$ python3 -q
>>> import numpy as np
>>> np.set_printoptions(precision=2, suppress=True, linewidth=200)
>>> K = np.load("sample13.npy")
>>> K
array([[ -4.99,  -0.3 ,  -0.33,   1.68,  -0.59],
       [ -3.7 ,   2.21,  -0.19,   0.37,  -1.02],
       [ -2.91,   1.51,  -1.29,   1.31,  -2.79],
       [ -7.14,   0.48,  -2.69,   3.9 ,  -5.19],
       [ -7.8 ,   2.8 ,   2.68,  -0.99,   4.  ],
       [ -2.01,   1.07,   3.59,  -2.71,   6.19],
       [ -6.27,  -1.47,  -2.11,   3.87,  -3.59],
       [ -3.28,  -0.09,   1.81,  -0.55,   3.22],
       [ -3.69,   0.92,   1.48,  -0.49,   2.43],
       [ -8.69,   0.6 ,   1.19,   1.18,   1.81],
       [ -9.1 ,   1.56,   0.94,   1.19,   1.04],
       [ -8.28,   0.9 ,  -0.19,   2.11,  -0.8 ],
       [-11.25,  -1.8 ,  -2.39,   5.58,  -4.18],
       [-10.94,  -2.76,  -2.09,   5.54,  -3.4 ],
       [ -5.3 ,   0.97,   5.39,  -3.2 ,   9.4 ],
       [ -7.9 ,   1.18,  -1.61,   2.97,  -3.41]])
>>> M2 = np.c_[K[:, :2] @ np.array([[1, 2], [1, 0]]), np.array([1, 2, 1, 0, -3, -3, 3, -2, -2, 3, -1, 0, 0, -3, 2, 1])]
>>> M2
array([[ -5.29,  -9.98,   1.  ],
       [ -1.49,  -7.4 ,   2.  ],
       [ -1.4 ,  -5.82,   1.  ],
       [ -6.66, -14.28,   0.  ],
       [ -5.  , -15.6 ,  -3.  ],
       [ -0.94,  -4.02,  -3.  ],
       [ -7.74, -12.54,   3.  ],
       [ -3.37,  -6.56,  -2.  ],
       [ -2.77,  -7.38,  -2.  ],
       [ -8.09, -17.38,   3.  ],
       [ -7.54, -18.2 ,  -1.  ],
       [ -7.38, -16.56,   0.  ],
       [-13.05, -22.5 ,   0.  ],
       [-13.7 , -21.88,  -3.  ],
       [ -4.33, -10.6 ,   2.  ],
       [ -6.72, -15.8 ,   1.  ]])
>>> np.round(np.linalg.lstsq(K, M2[:, 0])[0], 2) + 0
array([1., 1., 0., 0., 0.])
>>> x = np.array([1, 2, 2, 1, 2])
>>> np.sign((K @ x).round(6))
array([-1., -1., -1., -1.,  1.,  1., -1.,  1.,  1., -1., -1., -1., -1., -1.,  1., -1.])
>>> K @ np.eye(5)[1]
array([-0.3 ,  2.21,  1.51,  0.48,  2.8 ,  1.07, -1.47, -0.09,  0.92,  0.6 ,  1.56,  0.9 , -1.8 , -2.76,  0.97,  1.18])
>>> f = np.array([0, -1, 2, -1, -2, 0]) + 0.5
>>> mat = np.outer(f, f) / (f @ f)
>>> mat
array([[ 0.03, -0.03,  0.13, -0.03, -0.08,  0.03],
       [-0.03,  0.03, -0.13,  0.03,  0.08, -0.03],
       [ 0.13, -0.13,  0.66, -0.13, -0.39,  0.13],
       [-0.03,  0.03, -0.13,  0.03,  0.08, -0.03],
       [-0.08,  0.08, -0.39,  0.08,  0.24, -0.08],
       [ 0.03, -0.03,  0.13, -0.03, -0.08,  0.03]])
>>> M2 = mat / np.sqrt((mat ** 2).mean(axis=1, keepdims=True))
>>> np.linalg.matrix_rank(mat - mat.mean(axis=1, keepdims=True))
np.int64(1)
>>> np.linalg.norm(M2, axis=1)
array([2.45, 2.45, 2.45, 2.45, 2.45, 2.45])
>>> ev, evecs = np.linalg.eigh(mat)
>>> x = np.array([1, 1, 0, 1, 1, 0])
>>> evecs * np.abs(ev) @ evecs.T
array([[ 0.03, -0.03,  0.13, -0.03, -0.08,  0.03],
       [-0.03,  0.03, -0.13,  0.03,  0.08, -0.03],
       [ 0.13, -0.13,  0.66, -0.13, -0.39,  0.13],
       [-0.03,  0.03, -0.13,  0.03,  0.08, -0.03],
       [-0.08,  0.08, -0.39,  0.08,  0.24, -0.08],
       [ 0.03, -0.03,  0.13, -0.03, -0.08,  0.03]])
>>> np.round(x @ mat @ x, 2)
np.float64(0.42)
>>> left, sig, vt = np.linalg.svd(mat)
>>> sig.round(2) + 0
array([1., 0., 0., 0., 0., 0.])
>>> np.argmax(sig[:-1] / (sig[1:] + 1e-6)) + 1
np.int64(1)
>>> M2 = left[:, :1] @ np.diag(sig[:1]) @ vt[:1]
>>> M2
array([[ 0.03, -0.03,  0.13, -0.03, -0.08,  0.03],
       [-0.03,  0.03, -0.13,  0.03,  0.08, -0.03],
       [ 0.13, -0.13,  0.66, -0.13, -0.39,  0.13],
       [-0.03,  0.03, -0.13,  0.03,  0.08, -0.03],
       [-0.08,  0.08, -0.39,  0.08,  0.24, -0.08],
       [ 0.03, -0.03,  0.13, -0.03, -0.08,  0.03]])
>>> np.linalg.matrix_rank(mat, rtol=0.05)
np.int64(1)
>>> ev, evecs = np.linalg.eigh(mat)
>>> np.abs(evecs[:, -1]).round(6).argmax()
np.int64(2)
>>> np.round(evecs.T @ mat @ evecs, 2) + 0
array([[0., 0., 0., 0., 0., 0.],
       [0., 0., 0., 0., 0., 0.],
       [0., 0., 0., 0., 0., 0.],
       [0., 0., 0., 0., 0., 0.],
       [0., 0., 0., 0., 0., 0.],
       [0., 0., 0., 0., 0., 1.]])
>>> np.linalg.eigvalsh(mat + -3 * np.eye(6))
array([-3., -3., -3., -3., -3., -2.])
>>> evecs @ np.diag(ev) @ evecs.T
array([[ 0.03, -0.03,  0.13, -0.03, -0.08,  0.03],
       [-0.03,  0.03, -0.13,  0.03,  0.08, -0.03],
       [ 0.13, -0.13,  0.66, -0.13, -0.39,  0.13],
       [-0.03,  0.03, -0.13,  0.03,  0.08, -0.03],
       [-0.08,  0.08, -0.39,  0.08,  0.24, -0.08],
       [ 0.03, -0.03,  0.13, -0.03, -0.08,  0.03]])
>>> np.round(np.linalg.eigvalsh(mat @ mat), 2) + 0
array([0., 0., 0., 0., 0., 1.])
>>> np.abs(evecs[:, -1])
array([0.16, 0.16, 0.81, 0.16, 0.49, 0.16])
>>> np.unique(ev.round(6) + 0, return_counts=True)[1]
array([5, 1])
